$ ipython --no-banner

In [1]: import numpy as np

In [2]: from numpy import linalg as LA

In [3]: np.set_printoptions(precision=2, suppress=True, linewidth=100)

In [4]: def rnd(a):
   ...:     return np.round(a, 2) + 0
   ...: 

In [5]: m1 = np.load("sample0.npy")

In [6]: m1
Out[6]: 
array([[0, 0, 0, 0, 0, 0, 0, 1, 0, 0, 0],
       [0, 0, 0, 0, 0, 0, 0, 0, 1, 0, 0],
       [0, 0, 0, 0, 0, 1, 0, 0, 0, 0, 0],
       [0, 0, 0, 1, 0, 0, 0, 0, 0, 0, 0],
       [0, 0, 0, 0, 0, 0, 1, 0, 0, 0, 0],
       [0, 0, 0, 0, 0, 0, 0, 0, 0, 1, 0],
       [0, 1, 0, 0, 0, 0, 0, 0, 0, 0, 0],
       [0, 0, 0, 0, 1, 0, 0, 0, 0, 0, 0],
       [0, 0, 1, 0, 0, 0, 0, 0, 0, 0, 0],
       [0, 0, 0, 0, 0, 0, 0, 0, 0, 0, 1],
       [1, 0, 0, 0, 0, 0, 0, 0, 0, 0, 0]])

In [7]: x0 = np.array([-2, -3, -2, -2, 0, 0, 3, 2, 2, -3, -2])

In [8]: target = m1 @ x0

In [9]: c, lr = np.zeros(11), 1 / LA.norm(m1, 2) ** 2

In [10]: for i in range(12):
    ...:     c -= lr * m1.T @ (m1 @ c - target)
    ...:     if i % 2 == 0: print(i, round(LA.norm(m1 @ c - target), 2))
    ...: 
0 0.0
2 0.0
4 0.0
6 0.0
8 0.0
10 0.0

In [11]: rnd(LA.cond(m1))
Out[11]: np.float64(1.0)

In [12]: c
Out[12]: array([-2., -3., -2., -2.,  0.,  0.,  3.,  2.,  2., -3., -2.])

In [13]: LA.matrix_power(m1, 100)
Out[13]: 
array([[1, 0, 0, 0, 0, 0, 0, 0, 0, 0, 0],
       [0, 1, 0, 0, 0, 0, 0, 0, 0, 0, 0],
       [0, 0, 1, 0, 0, 0, 0, 0, 0, 0, 0],
       [0, 0, 0, 1, 0, 0, 0, 0, 0, 0, 0],
       [0, 0, 0, 0, 1, 0, 0, 0, 0, 0, 0],
       [0, 0, 0, 0, 0, 1, 0, 0, 0, 0, 0],
       [0, 0, 0, 0, 0, 0, 1, 0, 0, 0, 0],
       [0, 0, 0, 0, 0, 0, 0, 1, 0, 0, 0],
       [0, 0, 0, 0, 0, 0, 0, 0, 1, 0, 0],
       [0, 0, 0, 0, 0, 0, 0, 0, 0, 1, 0],
       [0, 0, 0, 0, 0, 0, 0, 0, 0, 0, 1]])

In [14]: pr = np.eye(11)[8]

In [15]: for _ in range(4):
    ...:     pr = pr @ m1
    ...:     print(pr.round(2))
    ...: 
[0. 0. 1. 0. 0. 0. 0. 0. 0. 0. 0.]
[0. 0. 0. 0. 0. 1. 0. 0. 0. 0. 0.]
[0. 0. 0. 0. 0. 0. 0. 0. 0. 1. 0.]
[0. 0. 0. 0. 0. 0. 0. 0. 0. 0. 1.]

In [16]: x0 = np.array([3, -2, -2, -3, -3, 0, -3, 4, -2, -1, 2])

In [17]: rnd(np.sort(np.abs(np.degrees(np.angle(LA.eigvals(m1))))))
Out[17]: array([  0.,   0.,  36.,  36.,  72.,  72., 108., 108., 144., 144., 180.])

In [18]: rnd(LA.norm(x0)), rnd(LA.norm(m1 @ x0))
Out[18]: (np.float64(8.31), np.float64(8.31))

In [19]: rnd(LA.det(m1))
Out[19]: np.float64(-1.0)

In [20]: [p for p in range(1, 25) if np.allclose(LA.matrix_power(m1, p), np.eye(11))]
Out[20]: [10, 20]

In [21]: rnd(np.abs(LA.eigvals(m1)))
Out[21]: array([1., 1., 1., 1., 1., 1., 1., 1., 1., 1., 1.])

In [22]: 11 - LA.matrix_rank(m1 - np.eye(11), tol=1e-8)
Out[22]: np.int64(2)

In [23]: rng = np.random.default_rng(8995)

In [24]: A2 = m1 + rng.integers(-2, 3, (11, 1)) @ rng.integers(-2, 3, (1, 11))

In [25]: A2
Out[25]: 
array([[ 2,  0,  4,  0, -4,  0, -4,  5,  0,  4, -2],
       [-1,  0, -2,  0,  2,  0,  2, -2,  1, -2,  1],
       [ 1,  0,  2,  0, -2,  1, -2,  2,  0,  2, -1],
       [-2,  0, -4,  1,  4,  0,  4, -4,  0, -4,  2],
       [ 0,  0,  0,  0,  0,  0,  1,  0,  0,  0,  0],
       [-1,  0, -2,  0,  2,  0,  2, -2,  0, -1,  1],
       [ 2,  1,  4,  0, -4,  0, -4,  4,  0,  4, -2],
       [-1,  0, -2,  0,  3,  0,  2, -2,  0, -2,  1],
       [ 1,  0,  3,  0, -2,  0, -2,  2,  0,  2, -1],
       [ 0,  0,  0,  0,  0,  0,  0,  0,  0,  0,  1],
       [ 1,  0,  0,  0,  0,  0,  0,  0,  0,  0,  0]])

In [26]: LA.matrix_rank(A2 - m1, tol=1e-8)
Out[26]: np.int64(1)

In [27]: np.abs(A2 - m1).sum(axis=1)
Out[27]: array([24, 12, 12, 24,  0, 12, 24, 12, 12,  0,  0])

In [28]: W0 = np.array([[-2, -2, 0, -3, -3, 3, 0, -1],
    ...:     [-3, -1, 1, 0, 1, 0, -2, -2],
    ...:     [-3, -3, -2, -2, -3, 2, -3, -3],
    ...:     [-3, 0, -3, -3, 2, -1, -2, 0],
    ...:     [3, -2, -2, 0, 1, 0, -2, 3],
    ...:     [-3, -3, 1, 2, -1, 0, -1, -1],
    ...:     [-2, -1, 1, -3, 1, 2, 2, -2],
    ...:     [0, -2, 0, 1, -1, -2, 2, 2],
    ...:     [-2, -2, 1, 2, -2, 3, 1, 0],
    ...:     [-2, -2, 3, 1, -3, 3, 2, -2],
    ...:     [2, -1, 1, 1, 3, -2, -2, 0]])

In [29]: W0
Out[29]: 
array([[-2, -2,  0, -3, -3,  3,  0, -1],
       [-3, -1,  1,  0,  1,  0, -2, -2],
       [-3, -3, -2, -2, -3,  2, -3, -3],
       [-3,  0, -3, -3,  2, -1, -2,  0],
       [ 3, -2, -2,  0,  1,  0, -2,  3],
       [-3, -3,  1,  2, -1,  0, -1, -1],
       [-2, -1,  1, -3,  1,  2,  2, -2],
       [ 0, -2,  0,  1, -1, -2,  2,  2],
       [-2, -2,  1,  2, -2,  3,  1,  0],
       [-2, -2,  3,  1, -3,  3,  2, -2],
       [ 2, -1,  1,  1,  3, -2, -2,  0]])

In [30]: A2 = np.c_[W0[:, :2] @ np.array([[-4, 7], [-7, 4]]), np.array([1, -3, 3, 3, 1, -1, -1, -3, 3, -2, -2])]

In [31]: A2
Out[31]: 
array([[ 22, -22,   1],
       [ 19, -25,  -3],
       [ 33, -33,   3],
       [ 12, -21,   3],
       [  2,  13,   1],
       [ 33, -33,  -1],
       [ 15, -18,  -1],
       [ 14,  -8,  -3],
       [ 22, -22,   3],
       [ 22, -22,  -2],
       [ -1,  10,  -2]])

In [32]: rnd(LA.norm(A2 - W0 @ LA.lstsq(W0, A2)[0], axis=0))
Out[32]: array([0.  , 0.  , 2.62])

In [33]: rnd(LA.lstsq(W0, A2[:, 0])[0])
Out[33]: array([-4., -7.,  0.,  0.,  0.,  0.,  0.,  0.])

In [34]: K = np.loadtxt("w.csv", delimiter=",")

In [35]: rnd(K)
Out[35]: 
array([[ -8.77, -13.24,  12.16],
       [-11.84, -11.95,  10.82],
       [  5.36, -13.89,  13.36],
       [ -4.44,  14.08, -13.5 ],
       [ 19.16,   4.54,  -3.51],
       [-18.42,   5.27,  -5.73],
       [ 15.31,   9.65,  -8.51],
       [-14.86, -10.02,   8.87],
       [ 17.29,   7.64,  -6.53],
       [ -6.7 ,  13.55, -13.09],
       [-14.29,   9.87,  -9.92],
       [-19.62,  -3.2 ,   2.23],
       [-19.92,   0.8 ,  -1.56],
       [ -9.27, -13.06,  11.98],
       [ -4.92, -14.18,  13.22],
       [-18.88,   4.4 ,  -4.92],
       [  9.54,  12.96, -11.87],
       [ 16.63,  -7.72,   7.98],
       [-16.42,  -8.62,   7.49],
       [ -7.67, -13.57,  12.53],
       [ 18.91,   5.1 ,  -4.05],
       [ -5.79,  13.79, -13.28],
       [ 19.48,  -2.87,   3.51],
       [-13.15, -11.21,  10.07],
       [ 18.62,   5.67,  -4.61],
       [  9.37,  13.02, -11.94],
       [  5.34,  14.11, -13.13],
       [ -8.36,  13.03, -12.66],
       [ -1.94, -14.5 ,  13.64],
       [-15.4 ,  -9.58,   8.44],
       [ -2.27,  14.39, -13.7 ],
       [-17.27,  -7.67,   6.55],
       [-19.78,  -2.52,   1.58],
       [-11.03,  11.9 , -11.7 ],
       [  0.99, -14.49,  13.75],
       [-17.14,  -7.82,   6.7 ],
       [-10.34,  12.23, -11.98]])

In [36]: dist = LA.norm(K[:, None] - K[None], axis=-1)

In [37]: np.unravel_index(dist.round(6).argmax(), dist.shape)
Out[37]: (np.int64(8), np.int64(31))

In [38]: rnd(LA.norm(K, axis=1))
Out[38]: 
array([20., 20., 20., 20., 20., 20., 20., 20., 20., 20., 20., 20., 20., 20., 20., 20., 20., 20.,
       20., 20., 20., 20., 20., 20., 20., 20., 20., 20., 20., 20., 20., 20., 20., 20., 20., 20.,
       20.])

In [39]: LA.matrix_rank(dist ** 2)
Out[39]: np.int64(3)
